$ python3 -q
>>> import numpy as np
>>> from numpy import linalg as LA
>>> np.set_printoptions(precision=2, suppress=True, linewidth=120, floatmode="fixed")
>>> def tidy(a):
...     return np.round(a, 2) + 0
... 
>>> m1 = np.load("m.npy")
>>> m1
array([[3, 0, 0, 0, 0, 0, 0, 0, 0],
       [4, 2, 0, 0, 0, 0, 0, 0, 0],
       [4, 2, 1, 0, 0, 0, 0, 0, 0],
       [2, 2, 0, 4, 0, 0, 0, 0, 0],
       [1, 5, 5, 0, 0, 0, 0, 0, 0],
       [0, 2, 3, 4, 4, 2, 0, 0, 0],
       [0, 0, 0, 1, 5, 1, 1, 0, 0],
       [0, 1, 5, 4, 0, 4, 0, 2, 0],
       [2, 4, 5, 2, 5, 3, 3, 0, 2]])
>>> left, sigma, VT = LA.svd(m1)
>>> vecs = VT[:(sigma > 1e-8).sum()]
>>> rng = np.random.default_rng(8607)
>>> vec = m1[5] + 5 * m1[2] + rng.integers(2) * np.eye(9)[3]
>>> vec
array([20.00, 12.00,  8.00,  5.00,  4.00,  2.00,  0.00,  0.00,  0.00])
>>> LA.matrix_rank(np.vstack([m1, vec]))
np.int64(8)
>>> tidy(LA.norm(vec - vecs.T @ vecs @ vec))
np.float64(0.0)
>>> def softmax(z):
...     e = np.exp(z - z.max(axis=-1, keepdims=True))
...     return e / e.sum(axis=-1, keepdims=True)
... 
>>> tidy(softmax(m1[4] + -3))
array([0.01, 0.49, 0.49, 0.00, 0.00, 0.00, 0.00, 0.00, 0.00])
>>> S = m1 @ m1.T / np.sqrt(9)
>>> tidy(softmax(S)[4] @ m1)
array([1.21, 4.79, 5.00, 0.42, 1.04, 0.63, 0.63, 0.00, 0.42])
>>> np.unique(m1.round(6), axis=0).shape
(9, 9)
>>> np.abs(np.diag(LA.qr(m1)[1])) > 1e-9
array([ True,  True,  True,  True,  True,  True,  True,  True, False])
>>> np.allclose(m1[:-1].T @ LA.lstsq(m1[:-1].T, m1[-1])[0], m1[-1])
False
>>> cent = np.array([[3, -9, 6, 6, -2, -6, -2, -1, 0],
...     [-4, 8, -8, 6, 5, -7, -3, 6, 1],
...     [8, -2, -3, -6, 0, 2, 0, -2, 8]])
>>> mat = rng.normal(size=(37, 3)) @ cent + np.array([2, -2, 1, 0, -1, 0, 1, 2, -1])
>>> tidy(mat)
array([[  0.46, -12.99,   9.81,  17.16,  -2.23, -15.12,  -3.93,   4.26,  -5.55],
       [ 15.89, -23.47,  16.36,  -6.97, -10.17,   5.81,   3.47,  -8.98,   2.78],
       [  4.17,  -8.47,   6.25,   1.55,  -3.34,  -1.08,   0.85,  -0.04,  -1.66],
       [  0.26,  -0.70,   2.06,  -2.90,  -1.89,   4.19,   2.78,   0.86,  -3.24],
       [  6.98,  -5.37,   1.84,  -4.14,  -2.35,   2.48,   1.67,  -0.52,   2.59],
       [  5.76,  -2.01,  -3.64,   3.31,   1.55,  -6.58,  -2.09,   4.47,   4.82],
       [ -1.70,  -3.15,   3.49,   6.85,  -0.84,  -4.97,  -0.44,   3.82,  -4.97],
       [  6.66,   1.61,  -8.69,   2.77,   3.80,  -7.88,  -3.03,   6.27,   8.11],
       [-10.84,  13.10,  -7.59,   6.80,   4.88,  -4.11,  -0.37,   9.91,  -7.29],
       [ 18.09, -32.15,  24.59,  -6.38, -14.09,   6.62,   4.27, -12.60,   0.58],
       [ 12.89,  -7.39,  -1.70,  -2.82,  -0.76,  -2.60,  -0.90,   0.48,   9.58],
       [  2.52,  -0.19,   0.54,  -6.40,  -1.88,   6.49,   3.38,  -0.02,  -0.77],
       [  1.27,  17.14, -23.53,   5.98,  11.65, -13.28,  -5.86,  14.44,  11.15],
       [  0.18,  10.69, -10.75,  -5.44,   3.76,   3.19,   1.42,   5.42,   2.96],
       [ 23.78, -24.89,  13.53, -15.21, -10.62,  10.31,   4.44, -11.79,  10.43],
       [ 14.94, -14.27,   3.12,   1.74,  -2.39,  -6.99,  -2.32,  -0.35,   9.24],
       [  7.74, -11.21,  10.35, -10.38,  -7.46,  11.32,   5.62,  -6.30,  -1.49],
       [ -1.58,   8.68,  -9.53,   2.82,   4.65,  -4.52,  -1.29,   7.94,   1.41],
       [ -3.64,   9.64,  -7.20,  -1.73,   2.89,   1.94,   1.47,   5.77,  -1.87],
       [  4.71,   6.80, -13.25,   3.10,   6.13,  -8.70,  -3.57,   8.61,   8.74],
       [ 13.86, -23.37,  16.36,  -1.81,  -9.20,   1.18,   1.86,  -6.94,   1.39],
       [ 11.20, -10.14,   5.42,  -9.23,  -5.12,   7.10,   3.42,  -4.39,   4.07],
       [  0.84,   7.38, -10.02,   2.24,   4.66,  -5.12,  -1.71,   7.57,   3.71],
       [  5.02, -10.08,   9.60,  -4.80,  -6.03,   6.32,   3.85,  -3.69,  -3.06],
       [  6.71,  -1.48,  -5.70,   4.78,   2.72,  -9.17,  -3.29,   5.67,   6.79],
       [ -1.52,  -2.84,   8.61,  -9.52,  -6.00,  13.99,   7.10,  -3.82,  -8.56],
       [ 13.68, -35.67,  25.86,  14.23, -11.02, -13.14,  -2.81,  -5.57,  -2.41],
       [ 34.83, -40.07,  22.42, -17.75, -15.83,  10.74,   4.56, -18.12,  15.32],
       [  9.70, -11.44,   3.31,   5.49,  -1.58,  -8.63,  -2.58,   1.64,   4.89],
       [  3.01, -11.86,  10.73,   3.59,  -5.06,  -1.44,   1.14,  -1.06,  -4.77],
       [ -6.14,  -4.59,   7.55,  12.17,  -1.65,  -7.51,  -0.80,   4.58, -10.47],
       [-15.51,  19.08,  -6.72,  -3.97,   2.92,   9.75,   5.24,   6.69, -12.54],
       [ -2.17,   9.82,  -5.02, -12.63,  -0.03,  13.62,   5.95,   0.98,  -2.47],
       [  2.19, -25.21,  23.06,  16.83,  -8.66, -11.65,  -1.71,  -1.71, -10.75],
       [  9.54, -20.65,  15.85,   1.83,  -8.13,  -0.95,   1.29,  -4.83,  -1.83],
       [ -9.00,  14.22,  -7.03,  -3.71,   2.77,   6.50,   3.56,   5.88,  -6.73],
       [  9.58,  -6.98,   4.29, -12.65,  -5.07,  11.15,   4.97,  -4.80,   3.00]])
>>> A2 = mat / np.sqrt((mat ** 2).mean(axis=1, keepdims=True))
>>> LA.matrix_rank(A2) == LA.matrix_rank(mat)
np.True_
>>> LA.matrix_rank(mat - mat.mean(axis=1, keepdims=True))
np.int64(4)
>>> LA.matrix_rank(mat, rtol=0.1)
np.int64(4)
>>> LA.cond(mat) > 100
np.True_
>>> tidy(LA.norm(mat, 2) / LA.norm(mat))
np.float64(0.83)
>>> np.argsort(-LA.norm(mat, axis=0).round(6), kind="stable")[:3]
array([1, 2, 0])
>>> W0 = np.loadtxt("x.csv", delimiter=",")
>>> W0
array([[-27.00,   3.00,  24.00, -27.00,  15.00, -18.00],
       [-27.00,   3.00,  24.00, -27.00,  15.00, -18.00],
       [-18.00,   2.00,  16.00, -18.00,  10.00, -12.00],
       [-18.00,   2.00,  16.00, -18.00,  10.00, -12.00],
       [ -9.00,   1.00,   8.00,  -9.00,   5.00,  -6.00]])
>>> # row 1 repeats row 0
>>> tidy(softmax(W0[1]))
array([0.00, 0.00, 1.00, 0.00, 0.00, 0.00])
>>> S = W0 @ W0.T / np.sqrt(6)
>>> tidy(softmax(S + np.triu(np.full(S.shape, -np.inf), 1)))
array([[1.00, 0.00, 0.00, 0.00, 0.00],
       [0.50, 0.50, 0.00, 0.00, 0.00],
       [0.50, 0.50, 0.00, 0.00, 0.00],
       [0.50, 0.50, 0.00, 0.00, 0.00],
       [0.50, 0.50, 0.00, 0.00, 0.00]])
>>> tidy(softmax(S))
array([[0.50, 0.50, 0.00, 0.00, 0.00],
       [0.50, 0.50, 0.00, 0.00, 0.00],
       [0.50, 0.50, 0.00, 0.00, 0.00],
       [0.50, 0.50, 0.00, 0.00, 0.00],
       [0.50, 0.50, 0.00, 0.00, 0.00]])
>>> softmax(S)[1] @ W0
array([-27.00,   3.00,  24.00, -27.00,  15.00, -18.00])
>>> LA.matrix_rank(W0, rtol=0.1)
np.int64(1)
>>> np.argsort(-LA.norm(W0, axis=0).round(6), kind="stable")[:3]
array([0, 3, 2])
>>> [round(float(x), 2) for x in LA.svd(W0, compute_uv=False)[:3]]
[88.18, 0.0, 0.0]
>>> rk = LA.matrix_rank(W0)
>>> rk
np.int64(1)
>>> null = LA.svd(W0)[2][rk:].T
>>> tidy(null @ null.T)
array([[ 0.72,  0.03,  0.25, -0.28,  0.16, -0.19],
       [ 0.03,  1.00, -0.03,  0.03, -0.02,  0.02],
       [ 0.25, -0.03,  0.78,  0.25, -0.14,  0.17],
       [-0.28,  0.03,  0.25,  0.72,  0.16, -0.19],
       [ 0.16, -0.02, -0.14,  0.16,  0.91,  0.10],
       [-0.19,  0.02,  0.17, -0.19,  0.10,  0.88]])
>>> LA.matrix_rank(W0.T @ W0), LA.matrix_rank(W0 @ W0.T)
(np.int64(1), np.int64(1))
>>> null.shape
(6, 5)
>>> np.allclose(W0 @ null, 0)
True
>>> tidy(np.trace(LA.pinv(W0) @ W0))
np.float64(1.0)
>>> np.abs(np.diag(LA.qr(W0)[1])) > 1e-9
array([ True, False, False, False, False])
>>> K = np.loadtxt("arr.csv", delimiter=",")
>>> tidy(K)
array([[ 2.16, -1.68,  1.06,  0.62],
       [ 0.13,  1.74,  2.44,  0.13],
       [-1.65, -1.70,  1.37, -1.23],
       [ 1.27,  0.48, -0.27, -2.66]])
>>> np.count_nonzero(K)
np.int64(16)
>>> tidy(K - K[0])
array([[ 0.00,  0.00,  0.00,  0.00],
       [-2.03,  3.43,  1.38, -0.49],
       [-3.81, -0.02,  0.31, -1.85],
       [-0.89,  2.16, -1.33, -3.28]])
>>> LA.matrix_rank(K)
np.int64(4)
>>> tidy(K.sum(axis=1))
array([ 2.15,  4.43, -3.21, -1.18])
>>> tidy(np.abs(K).max())
np.float64(2.66)
>>> A = np.load("layer0.npy")
>>> A
array([[ 2.10, -4.50, -0.10, -0.70,  1.10, -1.80,  0.80, -1.40,  1.20],
       [-0.80,  1.50, -0.70,  0.20, -0.90,  0.80,  0.80,  0.00,  1.20],
       [-2.00,  6.00,  0.70,  0.80, -0.20,  1.70, -0.60, -0.30, -0.10],
       [-0.40,  6.50, -0.50,  0.20,  0.00,  0.40,  0.30,  0.50,  0.40],
       [ 0.60, -2.00, -0.40, -1.10,  1.50, -1.00,  0.50,  1.00,  2.90],
       [-0.70, -3.00,  0.60,  1.40, -0.40, -0.70, -0.40,  0.60,  0.40]])
>>> # column 1 is much longer than the rest
>>> A2 = np.array([[0, 5, -1],
...     [-3, -8, -9],
...     [-4, -2, 2],
...     [1, 3, -8],
...     [7, 3, 5],
...     [7, 3, 2],
...     [-7, -6, -2],
...     [-1, -5, 5],
...     [1, 3, 0]])
>>> np.vstack([A, A2.T]).shape
(9, 9)
>>> tidy(np.einsum("ij->j", A))
array([-1.20,  4.50, -0.40,  0.80,  1.10, -0.60,  1.40,  0.40,  6.00])
>>> A2 = A / np.sqrt((A ** 2).mean(axis=1, keepdims=True))
>>> LA.matrix_rank(A2) == LA.matrix_rank(A)
np.True_
>>> data = np.load("w.npy")
>>> data
array([[5.00, 0.00, 4.00, 4.00],
       [0.00, 5.00, 0.00, 0.00],
       [4.00, 0.00, 5.00, 4.00],
       [4.00, 0.00, 4.00, 5.00]])
>>> # symmetric
>>> L = LA.cholesky(data)
>>> data / np.sqrt(np.outer(np.diag(data), np.diag(data)))
array([[1.00, 0.00, 0.80, 0.80],
       [0.00, 1.00, 0.00, 0.00],
       [0.80, 0.00, 1.00, 0.80],
       [0.80, 0.00, 0.80, 1.00]])
>>> tidy(np.prod(np.diag(L)) ** 2), tidy(LA.det(data))
(np.float64(65.0), np.float64(65.0))
>>> LA.eigvalsh(data).min() > 0
np.True_
>>> tidy(L @ L.T)
array([[5.00, 0.00, 4.00, 4.00],
       [0.00, 5.00, 0.00, 0.00],
       [4.00, 0.00, 5.00, 4.00],
       [4.00, 0.00, 4.00, 5.00]])
>>> r0 = np.array([0, 1, 2, -2])
>>> A2 = data + np.outer(r0, np.eye(4)[2])
>>> tidy(LA.det(A2) / LA.det(data)), tidy(1 + LA.solve(data, r0)[2])
(np.float64(3.0), np.float64(3.0))
>>> LA.matrix_rank(LA.inv(A2) - LA.inv(data), tol=1e-8)
np.int64(1)
>>> E = np.loadtxt("block12.csv", delimiter=",")
>>> E
array([[0.00, 1.00, 1.00, 1.00, 1.00],
       [1.00, 0.00, 1.00, 1.00, 1.00],
       [1.00, 1.00, 0.00, 1.00, 1.00],
       [1.00, 1.00, 1.00, 0.00, 1.00],
       [1.00, 1.00, 1.00, 1.00, 0.00]])
>>> # symmetric
>>> E.sum(axis=0)
array([4.00, 4.00, 4.00, 4.00, 4.00])
>>> np.trace(E @ E @ E) // 6
np.float64(10.0)
>>> L = np.diag(E.sum(axis=1)) - E
>>> LA.matrix_rank(L)
np.int64(4)
>>> tidy(LA.eigvalsh(L))
array([0.00, 5.00, 5.00, 5.00, 5.00])
>>> idx = rng.permutation(5)
>>> A2 = E[:, idx] * rng.choice([-1, 1], 5)
>>> A2
array([[ 1.00,  1.00, -0.00, -1.00,  1.00],
       [ 1.00,  1.00, -1.00, -0.00,  1.00],
       [ 1.00,  1.00, -1.00, -1.00,  0.00],
       [ 0.00,  1.00, -1.00, -1.00,  1.00],
       [ 1.00,  0.00, -1.00, -1.00,  1.00]])
>>> left, _, VT = LA.svd(E.T @ A2)
>>> tidy(left @ VT)
array([[ 0.00,  0.00, -1.00,  0.00,  0.00],
       [ 0.00,  0.00,  0.00, -1.00,  0.00],
       [ 0.00,  0.00,  0.00,  0.00,  1.00],
       [ 1.00,  0.00,  0.00,  0.00,  0.00],
       [ 0.00,  1.00,  0.00,  0.00,  0.00]])
>>> tidy(LA.lstsq(E, A2)[0])
array([[ 0.00,  0.00, -1.00,  0.00,  0.00],
       [ 0.00,  0.00,  0.00, -1.00,  0.00],
       [ 0.00,  0.00,  0.00,  0.00,  1.00],
       [ 1.00,  0.00,  0.00,  0.00,  0.00],
       [ 0.00,  1.00,  0.00,  0.00,  0.00]])
>>> idx
array([3, 4, 0, 1, 2])
>>> vec = np.array([1, 5, 5, 5, 0])
>>> target = A2 @ vec
>>> target
array([ 1.00,  1.00, -4.00, -5.00, -9.00])
>>> tidy(LA.solve(A2, target))
array([1.00, 5.00, 5.00, 5.00, 0.00])
>>> ev, vecs = LA.eigh(E)
>>> tidy(vecs.T @ vecs)
array([[1.00, 0.00, 0.00, 0.00, 0.00],
       [0.00, 1.00, 0.00, 0.00, 0.00],
       [0.00, 0.00, 1.00, 0.00, 0.00],
       [0.00, 0.00, 0.00, 1.00, 0.00],
       [0.00, 0.00, 0.00, 0.00, 1.00]])
>>> tidy(LA.svd(E, compute_uv=False))
array([4.00, 1.00, 1.00, 1.00, 1.00])
>>> np.abs(vecs[:, -1]).round(6).argmax()
np.int64(0)
>>> tidy(ev)
array([-1.00, -1.00, -1.00, -1.00,  4.00])
>>> tidy(vecs @ np.diag(ev) @ vecs.T)
array([[0.00, 1.00, 1.00, 1.00, 1.00],
       [1.00, 0.00, 1.00, 1.00, 1.00],
       [1.00, 1.00, 0.00, 1.00, 1.00],
       [1.00, 1.00, 1.00, 0.00, 1.00],
       [1.00, 1.00, 1.00, 1.00, 0.00]])
>>> vec = np.array([3, -1, 2, 3, 1])
>>> target = E @ vec
>>> target
array([5.00, 9.00, 6.00, 5.00, 7.00])
>>> tidy(LA.solve(E, E[:, 4]))
array([0.00, 0.00, 0.00, 0.00, 1.00])
>>> tidy(LA.solve(E, target))
array([ 3.00, -1.00,  2.00,  3.00,  1.00])
>>> tidy(LA.solve(E.T, E[2]))
array([0.00, 0.00, 1.00, 0.00, 0.00])
>>> tidy(LA.solve(E, target + E[:, 0]))
array([ 4.00, -1.00,  2.00,  3.00,  1.00])
>>> X = np.load("dump.npy")
>>> X
array([[-0.60,  1.40,  0.80, -0.10,  1.30, -1.30,  1.20, -0.10],
       [-0.20,  0.00, -0.80, -0.10,  0.20, -0.40,  0.00,  0.30],
       [-0.50,  1.00,  0.10,  0.00,  0.70,  1.20, -0.60, -0.20],
       [-0.65,  1.38,  0.76, -0.13,  1.30, -1.29,  1.24, -0.11],
       [ 1.50, -1.30,  1.60,  1.00,  1.20,  0.00,  2.40,  0.00],
       [-0.50, -1.90, -1.50,  1.30, -0.10, -0.20, -2.40, -0.20],
       [ 0.70,  0.20, -1.10,  0.70, -1.70, -0.10,  0.70, -0.10],
       [ 0.20, -0.60, -0.80,  1.20, -0.20, -0.80,  0.90, -0.10],
       [ 0.70,  0.50, -0.20, -0.50,  0.30,  0.70, -1.20, -0.60],
       [ 0.80, -1.40,  0.40,  0.10,  1.10, -0.90, -0.70, -1.20]])
>>> vec = np.array([2, -2, 0, 3, -2, -2, -1, 0])
>>> target = X @ vec
>>> tidy(target)
array([-5.50, -0.30, -6.20, -5.71,  3.80,  9.70,  6.00,  6.30, -1.90,  5.00])
>>> tidy(LA.lstsq(X, target)[0])
array([ 2.00, -2.00,  0.00,  3.00, -2.00, -2.00, -1.00,  0.00])
>>> target = target + 0.3 * rng.normal(size=10)
>>> tidy(target)
array([-6.03, -0.41, -6.67, -5.50,  4.11,  9.72,  6.45,  6.20, -1.95,  4.80])
>>> b, *_ = LA.lstsq(X, target)
>>> tidy(X.T @ (target - X @ b))
array([0.00, 0.00, 0.00, 0.00, 0.00, 0.00, 0.00, 0.00])
>>> [round(float(LA.norm(LA.solve(X.T @ X + lam * np.eye(8), X.T @ target))), 2) for lam in (0, 1, 10, 100)]
[5.66, 4.18, 2.71, 0.65]
>>> cov = X.T @ X
>>> LA.matrix_rank(cov)
np.int64(8)
>>> tidy(LA.svd(X, compute_uv=False) ** 2)
array([28.13, 16.27, 10.79,  7.71,  2.74,  1.99,  0.54,  0.10])
>>> (X @ X.T).shape
(10, 10)
>>> A2 = np.c_[X[:, :1] @ np.array([[5]]), np.array([-1, 2, 1, 1, 2, 2, -2, 2, -2, 0])]
>>> A2
array([[-3.00, -1.00],
       [-1.00,  2.00],
       [-2.50,  1.00],
       [-3.25,  1.00],
       [ 7.50,  2.00],
       [-2.50,  2.00],
       [ 3.50, -2.00],
       [ 1.00,  2.00],
       [ 3.50, -2.00],
       [ 4.00,  0.00]])
>>> LA.matrix_rank(np.c_[X, A2])
np.int64(9)
>>> LA.matrix_rank(A2)
np.int64(2)
